% python3 -q
>>> import numpy as np
>>> from numpy import linalg as LA
>>> np.set_printoptions(precision=2, suppress=True, linewidth=160, legacy="1.25")
>>> W0 = np.array([[2, 2, 0, -2, -2, 0],
...     [1, 2, 0, -1, -2, 0],
...     [0, 0, 0, 0, 0, 0],
...     [2, 2, 0, -10, -10, 0],
...     [1, 2, 0, -5, -10, 0],
...     [0, 0, 0, 0, 0, 0]])
>>> # rank 4
>>> print((LA.matrix_power((W0 != 0) + (W0.T != 0) + np.eye(6), 6) > 0).astype(int))
[[1 1 0 1 1 0]
 [1 1 0 1 1 0]
 [0 0 1 0 0 0]
 [1 1 0 1 1 0]
 [1 1 0 1 1 0]
 [0 0 0 0 0 1]]
>>> O, _ = LA.qr(np.array([[-0.6, -1.4, -0.5, 0.1, 1.4],
...     [0.1, -0.9, -1.8, -0.3, 1.3],
...     [-0.7, 0.2, -0.7, 0.2, 0.8],
...     [0.2, 0.1, 0.5, -1.2, -2.5],
...     [-0.1, 0.1, 0.1, 0.2, 1.0]]))
>>> vecs, _ = LA.qr(np.array([[0.7, 0.5, 0.6, -1.1],
...     [1.5, 0.0, -0.4, 0.2],
...     [0.7, -0.6, 2.2, 0.0],
...     [0.1, -1.3, -0.6, 0.0]]))
>>> sig = 20 * 0.5 ** np.arange(4)
>>> feats = O[:, :4] * sig @ vecs[:4]
>>> print(feats)
[[  9.36  -5.7   -2.66  -8.77]
 [  5.87   2.05  -0.06   4.36]
 [  2.94  -3.6    5.72 -13.61]
 [ -1.77   3.06  -2.5    2.41]
 [ -0.17  -0.98   0.75  -2.03]]
>>> x0 = np.array([-2, -1, -1, 1])
>>> y = feats @ x0
>>> b, lr = np.zeros(4), 1 / LA.norm(feats, 2) ** 2
>>> for i in range(3):
...     b -= lr * feats.T @ (feats @ b - y)
...     if i % 1 == 0: print(i, round(LA.norm(feats @ b - y), 2))
... 
0 10.8
1 9.52
2 8.56
>>> print(round(float(LA.cond(feats)), 2))
8.0
>>> A = np.loadtxt("layer19.csv", delimiter=",")
>>> print(A)
[[ 0.97 -0.35  0.76  0.71  0.05 -2.62]
 [ 1.3   1.2   2.17 -0.38  0.51  0.86]
 [-1.3  -1.43  1.68 -1.1  -1.1  -0.12]
 [ 1.19  0.23 -0.29  0.48 -2.66  0.41]
 [ 1.73 -2.18 -0.34 -0.46  0.65  0.72]
 [-0.54 -0.77  0.82  2.59  0.2   0.84]]
>>> rng = np.random.default_rng(340615)
>>> Y = A + rng.integers(-2, 3, (6, 3)) @ rng.integers(-2, 3, (3, 6))
>>> print(Y)
[[-0.03  4.65  4.76 -7.29  1.05  4.38]
 [ 0.3  -1.8  -1.83  3.62  1.51 -4.14]
 [-7.3   4.57  5.68 -7.1  -3.1   3.88]
 [ 1.19  3.23  3.71 -2.52 -4.66  4.41]
 [ 3.73 -2.18 -0.34 -2.46  2.65  2.72]
 [ 3.46 -2.77  0.82  4.59  0.2   0.84]]
>>> print(Y - A)
[[-1.  5.  4. -8.  1.  7.]
 [-1. -3. -4.  4.  1. -5.]
 [-6.  6.  4. -6. -2.  4.]
 [ 0.  3.  4. -3. -2.  4.]
 [ 2.  0.  0. -2.  2.  2.]
 [ 4. -2.  0.  2.  0.  0.]]
>>> O, R = LA.qr(A)
>>> print(O.shape, R.shape)
(6, 6) (6, 6)
>>> print(round(float(np.trace(O @ O.T)), 2))
6.0
>>> print(np.round(A @ A.T, 2) + 0)
[[9. 0. 0. 0. 0. 0.]
 [0. 9. 0. 0. 0. 0.]
 [0. 0. 9. 0. 0. 0.]
 [0. 0. 0. 9. 0. 0.]
 [0. 0. 0. 0. 9. 0.]
 [0. 0. 0. 0. 0. 9.]]
>>> mat = np.loadtxt("arr.csv", delimiter=",")
>>> print(mat)
[[-0.16  0.05  0.74  0.96 -0.65]
 [ 0.64  0.3   0.52  0.78 -0.69]
 [-0.45 -0.21 -0.35 -0.16  0.36]
 [ 0.93  0.4  -0.73 -0.08 -0.53]
 [-0.82 -0.11  0.95 -0.78  0.47]
 [-0.78 -0.42 -0.61  0.56  0.43]
 [ 0.27 -0.17 -0.95  0.74 -0.06]
 [-0.98 -0.34  1.    0.24  0.37]
 [-0.41 -0.04  0.49 -0.96  0.65]
 [ 0.22 -0.01 -0.56 -0.31  0.14]
 [-0.6  -0.09  0.82  0.89 -0.38]
 [ 0.97  0.56 -0.05  0.95 -0.92]
 [ 0.79  0.45  0.68 -0.94 -0.12]
 [-1.   -0.67  0.9  -1.    0.99]
 [-0.22 -0.2  -0.83 -0.99  0.85]
 [ 0.98  0.41 -0.98  0.92 -0.83]
 [-0.99 -0.4   1.   -0.16  0.56]
 [ 0.23  0.18  0.65  0.24 -0.35]
 [ 0.98  0.52 -0.87 -0.38 -0.61]
 [ 0.96  0.46 -0.78 -0.16 -0.59]
 [ 0.95  0.41 -0.87 -0.81 -0.24]
 [-0.8  -0.23  0.71 -0.66  0.55]
 [ 0.86  0.05 -0.99  0.71 -0.34]
 [ 0.8   0.1  -0.95  0.08 -0.15]
 [-0.5   0.1   0.96 -0.83  0.24]
 [ 0.95  0.3  -0.95  0.98 -0.86]
 [ 0.96  0.44 -0.77  0.66 -0.75]
 [-0.46  0.01  0.79 -0.94  0.54]
 [ 1.    0.68 -0.97  1.   -0.99]
 [-0.98 -0.42  0.98 -0.16  0.6 ]
 [ 0.65  0.06 -0.88  0.51 -0.26]]
>>> mat @ mat
Traceback (most recent call last):
  File "<python-input-28>", line 1, in <module>
    mat @ mat
    ~~~~^~~~~
ValueError: matmul: Input operand 1 has a mismatch in its core dimension 0, with gufunc signature (n?,k),(k,m?)->(n?,m?) (size 31 is different from 5)
>>> C2 = mat.T @ mat
>>> print(LA.eigvalsh(C2)[::-1])
[47.   13.15  7.79  0.54  0.14]
>>> print((mat @ mat.T).shape)
(31, 31)
>>> print(LA.svd(mat, compute_uv=False) ** 2)
[47.   13.15  7.79  0.54  0.14]
>>> x0 = np.array([2, 1, 1, -2, -3, -1])
>>> print(LA.norm(A @ x0) <= LA.norm(A, 2) * LA.norm(x0) + 1e-9)
True
>>> print((A @ x0).argmax())
3
>>> print(A @ np.ones(6))
[-0.48  5.66 -3.38 -0.64  0.11  3.15]
>>> print(np.einsum("ij,j->i", A, x0))
[ 3.41  4.34  3.3   8.92 -0.81 -7.63]
>>> print(np.sign((A @ x0).round(6)))
[ 1.  1.  1.  1. -1. -1.]
>>> labels = mat[:, 4] > np.median(mat[:, 4])
>>> f = mat[labels].mean(axis=0) - mat[~labels].mean(axis=0)
>>> print(f)
[-1.17 -0.48  0.79 -0.88  1.01]
>>> print(round((((mat - mat.mean(axis=0)) @ f > 0) == labels).mean(), 2))
0.94
>>> print(((mat - mat.mean(axis=0)) @ f > 0).astype(int))
[0 0 1 0 1 1 0 1 1 1 1 0 1 1 1 0 1 0 0 0 0 1 0 0 1 0 0 1 0 1 0]
>>> print(np.argsort(-np.abs(f).round(6), kind="stable"))
[0 4 3 2 1]
>>> X = np.load("test19.npy")
>>> print(X)
[[ 1  1  1  1  1  1  1  1]
 [ 1 -1 -1  1 -1  1  1 -1]
 [ 1  1 -1 -1 -1 -1  1  1]
 [ 1 -1  1 -1 -1  1 -1  1]
 [ 1  1 -1 -1  1  1 -1 -1]]
>>> Y = X[0, 0] * X[1:] - np.outer(X[1:, 0], X[0])
>>> print(Y)
[[ 0 -2 -2  0 -2  0  0 -2]
 [ 0  0 -2 -2 -2 -2  0  0]
 [ 0 -2  0 -2 -2  0 -2  0]
 [ 0  0 -2 -2  0  0 -2 -2]]
>>> print(np.flatnonzero(~Y.round(6).any(axis=1)))
[]
>>> F = np.loadtxt("out4.csv", delimiter=",")
>>> print(F)
[[ 5.37  9.18 10.55]
 [-0.04  4.53  0.49]
 [ 7.53 12.04 15.57]
 [ 7.18 11.97 15.16]
 [ 1.31  7.59  4.9 ]
 [ 3.71  8.95  8.66]
 [ 1.97  8.51  6.48]
 [ 3.35  8.62  7.97]
 [ 6.17 10.59 12.76]
 [ 5.91 11.22 13.12]
 [ 1.73  7.99  5.72]
 [ 2.01  8.09  6.1 ]
 [ 5.48  9.95 11.43]
 [ 4.01  7.28  7.29]
 [ 3.41  7.59  7.  ]
 [ 4.72 10.61 11.33]
 [ 6.77  9.72 12.49]
 [ 4.44 10.92 11.35]
 [ 5.69  8.35 10.05]
 [ 5.88  9.26 11.14]
 [ 2.87  6.66  5.53]
 [ 2.56  5.87  4.43]
 [ 4.22 10.02 10.23]
 [ 4.02  7.97  8.  ]]
>>> Xs = F - F.mean(axis=0)
>>> vecs = LA.svd(Xs)[2][:1]
>>> Y = Xs - Xs @ vecs.T @ vecs
>>> print(np.diag(vecs.T @ vecs))
[0.18 0.16 0.67]
>>> print(LA.norm(Y, axis=1).round(6).argmax())
18
>>> print(np.cov(Xs @ vecs.T, rowvar=False))
20.062738893156695
>>> labels = rng.permutation(3)
>>> Y = F[:, labels] * rng.choice([-1, 1], 3)
>>> print(Y)
[[  9.18 -10.55  -5.37]
 [  4.53  -0.49   0.04]
 [ 12.04 -15.57  -7.53]
 [ 11.97 -15.16  -7.18]
 [  7.59  -4.9   -1.31]
 [  8.95  -8.66  -3.71]
 [  8.51  -6.48  -1.97]
 [  8.62  -7.97  -3.35]
 [ 10.59 -12.76  -6.17]
 [ 11.22 -13.12  -5.91]
 [  7.99  -5.72  -1.73]
 [  8.09  -6.1   -2.01]
 [  9.95 -11.43  -5.48]
 [  7.28  -7.29  -4.01]
 [  7.59  -7.    -3.41]
 [ 10.61 -11.33  -4.72]
 [  9.72 -12.49  -6.77]
 [ 10.92 -11.35  -4.44]
 [  8.35 -10.05  -5.69]
 [  9.26 -11.14  -5.88]
 [  6.66  -5.53  -2.87]
 [  5.87  -4.43  -2.56]
 [ 10.02 -10.23  -4.22]
 [  7.97  -8.    -4.02]]
>>> left, _, VT = LA.svd(F.T @ Y)
>>> print(labels)
[1 2 0]
